$ python3 -q
>>> import numpy as np
>>> np.set_printoptions(suppress=True, linewidth=160)
>>> rng = np.random.default_rng(20008)
>>> J = rng.normal(size=(22, 3))
>>> J = 10 * J / np.linalg.norm(J, axis=1, keepdims=True)
>>> J.round(2)
array([[ 7.16,  2.86,  6.37],
       [-4.01,  7.62,  5.08],
       [-5.4 ,  2.93, -7.89],
       [-1.09,  9.94,  0.07],
       [-2.68,  8.28, -4.93],
       [-4.65, -3.61, -8.08],
       [ 6.82,  1.35, -7.19],
       [-8.83,  0.47, -4.67],
       [ 7.07,  0.52,  7.06],
       [ 8.99,  2.29,  3.74],
       [ 8.57,  0.23,  5.15],
       [-8.92,  3.23,  3.17],
       [-8.3 ,  3.3 ,  4.49],
       [ 0.2 , -8.68,  4.95],
       [ 7.89,  0.58,  6.12],
       [ 3.8 , -1.83, -9.06],
       [ 2.83,  8.6 ,  4.25],
       [ 2.57,  8.91, -3.73],
       [ 9.86, -0.67, -1.53],
       [-2.3 , -9.67,  1.11],
       [-2.22, -5.29,  8.19],
       [ 3.07,  9.47,  0.93]])
>>> cen = J - J.mean(axis=0)
>>> vecs = np.linalg.svd(cen)[2][:2]
>>> out = cen - cen @ vecs.T @ vecs
>>> np.round((cen @ vecs.T).std(axis=0), 2)
array([6.35, 5.47])
>>> np.round(np.diag(vecs.T @ vecs), 2)
array([0.76, 0.91, 0.33])
>>> round(np.linalg.norm(out) / np.linalg.norm(cen), 2)
np.float64(0.51)
>>> z = rng.permutation(3)
>>> out = J[:, z] * rng.choice([-1, 1], 3)
>>> out.round(2)
array([[-6.37, -7.16, -2.86],
       [-5.08,  4.01, -7.62],
       [ 7.89,  5.4 , -2.93],
       [-0.07,  1.09, -9.94],
       [ 4.93,  2.68, -8.28],
       [ 8.08,  4.65,  3.61],
       [ 7.19, -6.82, -1.35],
       [ 4.67,  8.83, -0.47],
       [-7.06, -7.07, -0.52],
       [-3.74, -8.99, -2.29],
       [-5.15, -8.57, -0.23],
       [-3.17,  8.92, -3.23],
       [-4.49,  8.3 , -3.3 ],
       [-4.95, -0.2 ,  8.68],
       [-6.12, -7.89, -0.58],
       [ 9.06, -3.8 ,  1.83],
       [-4.25, -2.83, -8.6 ],
       [ 3.73, -2.57, -8.91],
       [ 1.53, -9.86,  0.67],
       [-1.11,  2.3 ,  9.67],
       [-8.19,  2.22,  5.29],
       [-0.93, -3.07, -9.47]])
>>> left, _, VT = np.linalg.svd(J.T @ out)
>>> np.round(np.linalg.lstsq(J, out)[0], 2) + 0
array([[ 0., -1.,  0.],
       [ 0.,  0., -1.],
       [-1.,  0.,  0.]])
>>> E = np.diag(10 * np.array([2, 0, 1, 2])) + np.array([[-1, -1, -1, 3], [1, -1, 0, -3], [-1, 2, 2, -1], [2, 0, 3, -1]])
>>> E
array([[19, -1, -1,  3],
       [ 1, -1,  0, -3],
       [-1,  2, 12, -1],
       [ 2,  0,  3, 19]])
>>> vals, vecs = np.linalg.eig(E)
>>> np.round(np.sort(np.linalg.eigvals(E.T)), 2)
array([-1.02, 12.48, 16.34, 21.19])
>>> np.round(np.prod(vals), 2)
np.float64(-4389.0)
>>> np.round(np.sort(np.linalg.eigvals(np.linalg.inv(E))), 2)
array([-0.98,  0.05,  0.06,  0.08])
>>> np.round(E @ vecs[:, 0] - vals[0] * vecs[:, 0], 2) + 0
array([0., 0., 0., 0.])
>>> C2 = E.T @ E
>>> np.diag(C2)
array([367,   6, 154, 380])
>>> np.trace(C2), (E ** 2).sum()
(np.int64(907), np.int64(907))
>>> u = np.array([2, 2, 3])
>>> np.array([np.convolve(row, u, "same") for row in E])
array([[36, 53,  1,  3],
       [ 0,  1, -9, -6],
       [ 2, 25, 28, 34],
       [ 4, 12, 44, 47]])
>>> np.polyval(u, E[0])
array([763,   3,   3,  27])
>>> C2 = np.cov(J, rowvar=False)
>>> C2.shape
(3, 3)
>>> np.round(np.polyfit(J[:, 1], J[:, 2], 1), 2)
array([-0.06,  0.73])
>>> np.round(J.std(axis=0), 2)
array([6.  , 5.45, 5.44])
>>> np.round(np.median(J, axis=0), 2)
array([1.38, 1.82, 2.14])
>>> C2.round(2)
array([[37.75, -0.25,  6.88],
       [-0.25, 31.07, -1.88],
       [ 6.88, -1.88, 31.03]])
>>> np.round(np.corrcoef(J.T), 2)
array([[ 1.  , -0.01,  0.2 ],
       [-0.01,  1.  , -0.06],
       [ 0.2 , -0.06,  1.  ]])
>>> vals, vecs = np.linalg.eig(C2)
>>> np.round(np.sort(np.linalg.eigvals(C2 @ C2)), 2)
array([ 690.63,  985.78, 1779.05])
>>> np.round(np.sort(np.linalg.eigvals(C2.T)), 2)
array([26.28, 31.4 , 42.18])
>>> round(np.prod(vals), 2)
np.float64(34802.36)
>>> M = np.loadtxt("run3.csv", delimiter=",")
>>> M
array([[-2.04, -5.06,  4.98],
       [-1.9 , -5.07,  4.96],
       [-2.06, -5.05,  4.95],
       [-1.89, -5.02,  5.03],
       [-3.96,  4.  , -4.06],
       [-3.99,  4.02, -4.03],
       [-3.93,  4.01, -4.02],
       [-3.95,  4.04, -3.92],
       [ 5.04, -4.02,  3.  ],
       [ 5.05, -4.01,  3.06],
       [ 4.99, -3.96,  3.04],
       [ 5.01, -4.07,  2.97]])
>>> z = M[:, 0] > np.median(M[:, 0])
>>> u = M[z].mean(axis=0) - M[~z].mean(axis=0)
>>> round((((M - M.mean(axis=0)) @ u > 0) == z).mean(), 2)
np.float64(0.83)
>>> ((M - M.mean(axis=0)) @ u > 0).astype(int)
array([1, 1, 1, 1, 0, 0, 0, 0, 1, 1, 1, 1])
>>> u.round(2)
array([ 6.04, -5.35,  4.69])
>>> out = np.c_[M[:, :2] @ np.array([[1, 5], [3, 1]]), np.array([1, -1, 0, 1, 0, 0, 1, 0, 3, 3, 2, -3])]
>>> out.round(2)
array([[-17.22, -15.26,   1.  ],
       [-17.11, -14.57,  -1.  ],
       [-17.21, -15.35,   0.  ],
       [-16.95, -14.47,   1.  ],
       [  8.04, -15.8 ,   0.  ],
       [  8.07, -15.93,   0.  ],
       [  8.1 , -15.64,   1.  ],
       [  8.17, -15.71,   0.  ],
       [ -7.02,  21.18,   3.  ],
       [ -6.98,  21.24,   3.  ],
       [ -6.89,  20.99,   2.  ],
       [ -7.2 ,  20.98,  -3.  ]])
>>> np.round(np.linalg.norm(np.linalg.qr(M)[0].T @ out, axis=0) ** 2 / ((out ** 2).sum(axis=0) + 1e-12), 2)
array([1.  , 1.  , 0.14])
>>> t3 = np.stack([M, 4 * M, M[::-1]])
>>> (t3 @ M.T).shape
(3, 12, 12)
>>> np.linalg.matrix_rank(t3.reshape(3, -1))
np.int64(2)
>>> t3.shape
(3, 12, 3)
>>> np.round(np.einsum("bij,cij->bc", t3, t3), 2)
array([[ 610.08, 2440.34,  394.59],
       [2440.34, 9761.34, 1578.38],
       [ 394.59, 1578.38,  610.08]])
>>> C2 = np.cov(M, rowvar=False)
>>> round(np.corrcoef(M[:, 0], M[:, 1])[0, 1], 2)
np.float64(-0.59)
>>> np.round(M.std(axis=0), 2)
array([3.85, 4.05, 3.86])
>>> C2.round(2)
array([[ 16.19, -10.05,   8.15],
       [-10.05,  17.92, -16.96],
       [  8.15, -16.96,  16.24]])
>>> C2.shape
(3, 3)
>>> F = np.load("out4.npy")
>>> F.round(2)
array([[0.67, 0.  , 0.33, 0.  ],
       [0.33, 0.33, 0.33, 0.  ],
       [0.  , 0.  , 0.5 , 0.5 ],
       [0.  , 0.  , 0.5 , 0.5 ]])
>>> u = np.array([2, -1])
>>> np.cross(F[2, :3], F[3, :3])
array([0., 0., 0.])
>>> np.convolve(F[2], u)
array([ 0. ,  0. ,  1. ,  0.5, -0.5])
>>> out = F + rng.integers(-2, 3, (4, 3)) @ rng.integers(-2, 3, (3, 4))
>>> out.round(2)
array([[ 2.67,  2.  ,  0.33,  6.  ],
       [ 3.33,  3.33,  2.33,  5.  ],
       [-3.  , -3.  , -3.5 , -0.5 ],
       [ 2.  , -2.  , -5.5 ,  4.5 ]])
>>> out - F
array([[ 2.,  2.,  0.,  6.],
       [ 3.,  3.,  2.,  5.],
       [-3., -3., -4., -1.],
       [ 2., -2., -6.,  4.]])
>>> np.round(np.linalg.svd(out - F, compute_uv=False), 2) + 0
array([10.39,  8.6 ,  2.02,  0.  ])
